>>> import numpy as np
>>> np.set_printoptions(precision=2, suppress=True, linewidth=100)
>>> rd = lambda a: np.round(a, 2) + 0
>>> data = np.loadtxt("a.csv", delimiter=",")
>>> data
array([[ 1.7,  0.3, -0.5,  1.5,  0.8, -0.8,  0.7, -0.7, -0.6],
       [-1.6,  0.8, -0.8, -1.4,  1.1, -0.1,  0.2, -0.6, -0.7],
       [ 0.6, -0.6, -2.1, -0.1, -0.4,  0.7,  0.5, -1.3,  1.1],
       [ 0.4, -0.6,  2.8,  0.8, -0.9,  0.1,  0.2,  0.5,  0.1],
       [ 0.2, -0.6,  0.3,  0.2,  0.7,  1.2, -0.8, -0.1, -1.6],
       [-0.7, -2.1,  1.1,  1.5, -2.1, -1.7, -0.5,  0.9, -1.6],
       [ 1.8,  1.2, -0.2, -1.4, -0.5, -0.7, -0.1,  2.3, -1.4],
       [ 2. , -3.2,  1.4,  1.2,  0. , -1.1,  0.3,  0.2, -0.3]])
>>> W = np.array([[-1, -2, 1, 2],
...     [-1, -2, 2, 1],
...     [0, 2, -2, -2],
...     [0, -1, 0, 0],
...     [-2, 2, 1, 2],
...     [-2, 2, 0, -2],
...     [1, 1, 2, -1],
...     [-2, 0, 2, 1],
...     [2, 0, -2, 1]])
>>> coef = np.array([1, 4, 3, 4])
>>> H = np.maximum(data @ W + coef, 0)
>>> (H > 0).astype(int)
array([[0, 0, 1, 1],
       [0, 1, 1, 1],
       [1, 1, 1, 1],
       [1, 1, 0, 0],
       [0, 1, 1, 1],
       [1, 1, 0, 0],
       [0, 0, 1, 1],
       [1, 1, 0, 1]])
>>> rd((H > 0).mean(axis=0))
array([0.5 , 0.75, 0.62, 0.75])
>>> C = np.array([[4, 2, 3], [4, -5, 4], [5, 3, -5], [4, 0, 2]])
>>> (H @ C).round(6).argmax(axis=1)
array([0, 0, 0, 0, 0, 0, 0, 0])
>>> W @ C
array([[  1,  11, -12],
       [  2,  14, -19],
       [-10, -16,  14],
       [ -4,   5,  -4],
       [ 13, -11,   1],
       [ -8, -14,  -2],
       [ 14,   3,  -5],
       [  6,   2, -14],
       [  2,  -2,  18]])
>>> rng = np.random.default_rng(66982)
>>> A2 = data + rng.integers(-2, 3, (8, 7)) @ rng.integers(-2, 3, (7, 9))
>>> rd(A2)
array([[-4.3,  2.3,  2.5,  4.5, -5.2, -0.8, -0.3, -6.7,  0.4],
       [-5.6,  4.8,  1.2, -3.4,  5.1, -0.1,  4.2, -2.6,  5.3],
       [ 1.6,  0.4, -5.1, -4.1,  8.6,  0.7, -1.5,  8.7, -4.9],
       [ 5.4,  3.4, 10.8,  7.8, -4.9, -0.9,  0.2, -9.5,  9.1],
       [ 0.2, -1.6, 12.3,  6.2, -1.3, -1.8,  0.2, -2.1,  3.4],
       [-1.7,  1.9, 13.1,  7.5, -3.1, -5.7,  2.5, -9.1, 10.4],
       [-9.2, -4.8, -0.2, -7.4,  0.5,  1.3,  9.9,  2.3,  5.6],
       [-8. , -5.2, -1.6, -1.8, -1. , -1.1,  0.3,  1.2, -4.3]])
>>> rd(A2 - data)
array([[ -6.,   2.,   3.,   3.,  -6.,   0.,  -1.,  -6.,   1.],
       [ -4.,   4.,   2.,  -2.,   4.,   0.,   4.,  -2.,   6.],
       [  1.,   1.,  -3.,  -4.,   9.,   0.,  -2.,  10.,  -6.],
       [  5.,   4.,   8.,   7.,  -4.,  -1.,   0., -10.,   9.],
       [  0.,  -1.,  12.,   6.,  -2.,  -3.,   1.,  -2.,   5.],
       [ -1.,   4.,  12.,   6.,  -1.,  -4.,   3., -10.,  12.],
       [-11.,  -6.,   0.,  -6.,   1.,   2.,  10.,   0.,   7.],
       [-10.,  -2.,  -3.,  -3.,  -1.,   0.,   0.,   1.,  -4.]])
>>> rd(np.linalg.svd(A2 - data, compute_uv=False))
array([34.66, 21.62, 13.78,  9.45,  8.3 ,  2.1 ,  0.83,  0.  ])
>>> def softmax(z):
...     e = np.exp(z - z.max(axis=-1, keepdims=True))
...     return e / e.sum(axis=-1, keepdims=True)
... 
>>> rd(softmax(data[0] + -3))
array([0.31, 0.08, 0.03, 0.25, 0.13, 0.03, 0.11, 0.03, 0.03])
>>> rd(softmax(data).sum(axis=1))
array([1., 1., 1., 1., 1., 1., 1., 1.])
>>> rd(softmax(10 * data[0]))
array([0.88, 0.  , 0.  , 0.12, 0.  , 0.  , 0.  , 0.  , 0.  ])
>>> S = data @ data.T / np.sqrt(9)
>>> softmax(S).round(6).argmax(axis=1)
array([0, 1, 2, 3, 4, 5, 6, 7])
>>> A2 = data / np.sqrt((data ** 2).mean(axis=1, keepdims=True))
>>> np.linalg.matrix_rank(data - data.mean(axis=1, keepdims=True))
np.int64(8)
>>> np.linalg.matrix_rank(A2) == np.linalg.matrix_rank(data)
np.True_
>>> rd(np.linalg.norm(A2, axis=1))
array([3., 3., 3., 3., 3., 3., 3., 3.])
>>> rd(A2[5])
array([-0.48, -1.43,  0.75,  1.02, -1.43, -1.16, -0.34,  0.61, -1.09])
>>> E = np.array([[1, 1, -1, -1, -1, -1, 1, 1],
...     [1, -1, 1, -1, -1, 1, -1, 1],
...     [1, 1, -1, -1, 1, 1, -1, -1],
...     [1, -1, -1, 1, -1, 1, 1, -1],
...     [1, 1, 1, 1, 1, 1, 1, 1]])
>>> T = np.stack([E, 3 * E, E[::-1]])
>>> np.einsum("bij,cij->bc", T, T)
array([[ 40, 120,   8],
       [120, 360,  24],
       [  8,  24,  40]])
>>> rd(np.linalg.norm(T, axis=(1, 2)))
array([ 6.32, 18.97,  6.32])
>>> T.sum(axis=0)
array([[ 5,  5, -3, -3, -3, -3,  5,  5],
       [ 5, -5,  3, -3, -5,  5, -3,  3],
       [ 5,  5, -5, -5,  5,  5, -5, -5],
       [ 5, -5, -3,  3, -5,  5,  3, -3],
       [ 5,  5,  3,  3,  3,  3,  5,  5]])
>>> t = np.radians(15)
>>> R = np.eye(8)
>>> R[3, 3] = R[0, 0] = np.cos(t)
>>> R[3, 0], R[0, 3] = -np.sin(t), np.sin(t)
>>> rd(R)
array([[ 0.97,  0.  ,  0.  ,  0.26,  0.  ,  0.  ,  0.  ,  0.  ],
       [ 0.  ,  1.  ,  0.  ,  0.  ,  0.  ,  0.  ,  0.  ,  0.  ],
       [ 0.  ,  0.  ,  1.  ,  0.  ,  0.  ,  0.  ,  0.  ,  0.  ],
       [-0.26,  0.  ,  0.  ,  0.97,  0.  ,  0.  ,  0.  ,  0.  ],
       [ 0.  ,  0.  ,  0.  ,  0.  ,  1.  ,  0.  ,  0.  ,  0.  ],
       [ 0.  ,  0.  ,  0.  ,  0.  ,  0.  ,  1.  ,  0.  ,  0.  ],
       [ 0.  ,  0.  ,  0.  ,  0.  ,  0.  ,  0.  ,  1.  ,  0.  ],
       [ 0.  ,  0.  ,  0.  ,  0.  ,  0.  ,  0.  ,  0.  ,  1.  ]])
>>> A2 = E @ R.T
>>> np.allclose(E @ E.T, A2 @ A2.T)
True
>>> rd(np.abs(A2 - E).max(axis=0))
array([0.29, 0.  , 0.  , 0.29, 0.  , 0.  , 0.  , 0.  ])
>>> rd(np.linalg.svd(E, compute_uv=False)), rd(np.linalg.svd(A2, compute_uv=False))
(array([2.83, 2.83, 2.83, 2.83, 2.83]), array([2.83, 2.83, 2.83, 2.83, 2.83]))
>>> x0 = np.array([0, 9, 8, 5, 4, 5, 9, 5])
>>> (E @ x0).argmax()
np.int64(4)
>>> np.linalg.norm(E @ x0) <= np.linalg.norm(E, 2) * np.linalg.norm(x0) + 1e-9
np.True_
>>> E @ np.eye(8)[3]
array([-1., -1., -1.,  1.,  1.])
>>> (E * x0).sum(axis=1)
array([ 1, -9, -9, -7, 45])
>>> E @ np.ones(8)
array([0., 0., 0., 0., 8.])
>>> E * x0
array([[ 0,  9, -8, -5, -4, -5,  9,  5],
       [ 0, -9,  8, -5, -4,  5, -9,  5],
       [ 0,  9, -8, -5,  4,  5, -9, -5],
       [ 0, -9, -8,  5, -4,  5,  9, -5],
       [ 0,  9,  8,  5,  4,  5,  9,  5]])
>>> np.sign((E @ x0).round(6))
array([ 1, -1, -1, -1,  1])
>>> x0 = np.array([5, 1, 0, 0, 5, 5, 5, 0])
>>> h = np.maximum(E @ x0, 0)
>>> np.maximum(E @ (3 * x0), 0)
array([ 3,  0, 33, 27, 63])
>>> np.flatnonzero(h > 1e-9)
array([0, 2, 3, 4])
>>> rd(np.tanh(E @ x0))
array([ 0.76, -0.76,  1.  ,  1.  ,  1.  ])
>>> E.T @ h
array([42, 24,  0, 18, 22, 40, 20,  2])
>>> E * (h > 1e-9)[:, None]
array([[ 1,  1, -1, -1, -1, -1,  1,  1],
       [ 0,  0,  0,  0,  0,  0,  0,  0],
       [ 1,  1, -1, -1,  1,  1, -1, -1],
       [ 1, -1, -1,  1, -1,  1,  1, -1],
       [ 1,  1,  1,  1,  1,  1,  1,  1]])
>>> X = np.load("data.npy")
>>> X
array([[-13.17, -14.62,  13.24,  12.8 ,   2.59,   1.54],
       [-14.75, -16.1 ,  13.82,  12.64,   3.09,   1.08],
       [-12.2 , -15.61,  14.35,  12.22,   3.49,  -0.6 ],
       [ -9.65, -16.56,  13.93,  13.57,   2.72,   2.84],
       [ 15.54,   2.56,  -5.87,  10.13,  15.13, -21.59],
       [-14.06, -16.43,  12.61,  12.86,   3.71,   1.32],
       [ 14.23,   3.3 ,  -5.13,   9.42,  15.66, -20.74],
       [ 14.9 ,   1.61,  -5.68,   8.9 ,  12.67, -19.44],
       [ 14.47,   3.27,  -5.88,  11.71,  14.15, -19.33],
       [-13.45, -16.48,  13.11,  11.45,   3.69,  -0.21],
       [-12.51, -14.81,  12.93,  12.46,   3.35,   0.15],
       [ 11.73,   3.37,  -3.56, -14.91,  -9.1 ,   8.73],
       [ 12.88,   3.48,  -2.65, -13.71,  -7.73,   7.44],
       [ 14.52,   3.16,  -4.11,   9.93,  15.79, -20.82],
       [-13.67, -15.12,  13.42,  13.51,   1.41,  -0.81],
       [ 11.12,   3.79,  -0.92, -13.9 ,  -8.46,   8.03],
       [ 10.63,   4.85,  -3.4 , -15.87,  -8.8 ,   8.14],
       [ 12.26,   4.38,  -2.07, -14.69,  -9.36,   8.26],
       [ 11.88,   4.57,  -1.44, -13.13,  -8.98,   8.26],
       [ 14.42,   1.71,  -5.94,  10.07,  16.26, -20.1 ],
       [-13.21, -16.75,  13.64,  11.8 ,   1.45,   1.61],
       [ 16.35,   3.56,  -5.79,   9.84,  16.46, -18.69]])
>>> dist = np.linalg.norm(X[:, None] - X[None], axis=-1)
>>> dist[17].round(6).argsort(kind="stable")[:4]
array([17, 18, 11, 15])
>>> dist.mean(axis=1).argmax()
np.int64(16)
>>> rd(dist[:5, :5])
array([[ 0.  ,  2.35,  2.98,  4.35, 46.73],
       [ 2.35,  0.  ,  3.19,  5.51, 48.15],
       [ 2.98,  3.19,  0.  ,  4.67, 45.7 ],
       [ 4.35,  5.51,  4.67,  0.  , 46.42],
       [46.73, 48.15, 45.7 , 46.42,  0.  ]])
>>> x0 = np.array([1, -2, -2, 2, 2, 0])
>>> target = X @ x0
>>> rd(np.linalg.pinv(X) @ X)
array([[1., 0., 0., 0., 0., 0.],
       [0., 1., 0., 0., 0., 0.],
       [0., 0., 1., 0., 0., 0.],
       [0., 0., 0., 1., 0., 0.],
       [0., 0., 0., 0., 1., 0.],
       [0., 0., 0., 0., 0., 1.]])
>>> target = target + 0.02 * rng.normal(size=22)
>>> rd(target)
array([ 20.37,  21.23,  21.74,  28.16,  72.68,  26.7 ,  68.06,  66.14,  71.41,  23.58,  22.86,
       -35.9 , -31.66,  67.86,  19.56, -39.35, -41.6 , -40.43, -38.56,  75.54,  19.51,  73.38])
>>> coef, *_ = np.linalg.lstsq(X, target)
>>> rd(X.T @ (target - X @ coef))
array([0., 0., 0., 0., 0., 0.])
>>> rd(coef)
array([ 1., -2., -2.,  2.,  2.,  0.])
>>> rd(np.linalg.norm(target - X @ coef))
np.float64(0.07)
>>> G = X.T @ X
>>> np.linalg.matrix_rank(G)
np.int64(6)
>>> rd(np.trace(G)), rd((X ** 2).sum())
(np.float64(17010.32), np.float64(17010.32))
>>> rd(np.linalg.svd(X, compute_uv=False) ** 2)
array([8866.78, 7518.12,  577.12,   21.03,   15.41,   11.84])
>>> rd(np.linalg.eigvalsh(G)[::-1])
array([8866.78, 7518.12,  577.12,   21.03,   15.41,   11.84])
>>> F = np.loadtxt("out19.csv", delimiter=",")
>>> F
array([[-0.1,  0.7,  0.1,  2.5, -1.2, -0.2,  0.7, -0.8,  0.5,  4. ],
       [ 0.4,  1.5,  1.7, -0.5,  1.6,  0.3,  0.7,  1.3,  1.2, -8. ],
       [-0.4,  0.5,  0.2,  0.2,  0.4, -0.6,  0.9, -0.9,  0.7, -5. ],
       [-0.3,  0.5,  0.4,  0.4, -0.4,  0.9,  0.6,  0.6, -0.5, -5. ],
       [-1.5,  0. ,  0.3,  0.6, -0.3, -0.1, -1.1,  0.6,  0.9, -0.5],
       [ 0.3, -0.1, -1.2,  0.4,  0.2,  0.2,  0.2, -0.8, -1.4,  5.5],
       [ 0.5,  1.5,  0.1,  1.5, -0.8, -0.3, -0.1,  0.8,  0.4,  3. ],
       [-0.3,  1.5, -0.3,  1.2,  0.6, -1.6, -0.6, -0.5,  2. ,  6. ],
       [ 1.8, -0.8, -0.2, -0.1, -0.3, -0.2,  0.8, -0.6, -0.7, -0.5],
       [ 0.4, -1.5,  0. , -0.3, -0.3, -0.5, -0.6,  2.1, -0.2,  1. ],
       [-1.9, -0.4,  1.5,  0.5, -0.2, -0.7,  0.3, -0.6, -0.8,  1.5],
       [-1.2,  0.6, -0.3, -1.8,  1.1, -1.5,  1.3, -0.7,  0.9, -5. ],
       [-1.4,  0.1,  0.3,  1.7, -0.7, -0.7, -0.1,  0.4, -0.7, -1. ]])
>>> rd(np.linalg.norm(data, axis=1))
array([2.85, 2.81, 2.99, 3.18, 2.38, 4.39, 3.83, 4.37])
>>> rd(np.linalg.norm(data, 2))
np.float64(6.34)
>>> rd(np.linalg.norm(data[2], 1)), rd(np.linalg.norm(data[2], np.inf))
(np.float64(7.4), np.float64(2.1))
>>> rd(np.linalg.norm(data, "nuc"))
np.float64(24.19)
>>> P = F @ np.linalg.solve(F.T @ F, F.T)
>>> rd(np.diag(P))
array([0.93, 0.93, 0.48, 0.44, 0.49, 0.85, 0.82, 0.75, 0.69, 0.94, 0.94, 0.94, 0.8 ])
>>> np.trace(P)
np.float64(10.0)
>>> rd(np.linalg.eigvalsh(P))
array([0., 0., 0., 1., 1., 1., 1., 1., 1., 1., 1., 1., 1.])
>>> C = np.array([[0, 1, 2], [1, 2, 2], [1, 0, 1]])
>>> K = (rng.random((44, 3)) < 0.25) @ C
>>> K
array([[1, 2, 2],
       [0, 1, 2],
       [0, 1, 2],
       [1, 2, 2],
       [1, 2, 2],
       [1, 0, 1],
       [1, 0, 1],
       [1, 3, 4],
       [0, 1, 2],
       [1, 3, 4],
       [0, 0, 0],
       [1, 1, 3],
       [1, 2, 2],
       [1, 2, 2],
       [1, 2, 2],
       [0, 0, 0],
       [0, 0, 0],
       [0, 0, 0],
       [1, 2, 2],
       [2, 3, 5],
       [0, 0, 0],
       [1, 0, 1],
       [1, 2, 2],
       [1, 3, 4],
       [0, 0, 0],
       [0, 0, 0],
       [0, 1, 2],
       [1, 2, 2],
       [0, 0, 0],
       [1, 2, 2],
       [1, 3, 4],
       [1, 2, 2],
       [0, 0, 0],
       [0, 0, 0],
       [1, 2, 2],
       [1, 0, 1],
       [0, 1, 2],
       [0, 0, 0],
       [1, 0, 1],
       [0, 0, 0],
       [1, 3, 4],
       [0, 1, 2],
       [1, 0, 1],
       [0, 0, 0]])
>>> cen = K - K.mean(axis=0)
>>> Uu, sv, Vh = np.linalg.svd(cen, full_matrices=False)
>>> np.searchsorted(np.cumsum(sv ** 2) / (sv ** 2).sum(), 0.9) + 1
np.int64(1)
>>> rd(cen.mean(axis=0))
array([0., 0., 0.])
>>> rd(sv ** 2 / (sv ** 2).sum())
array([0.92, 0.04, 0.04])
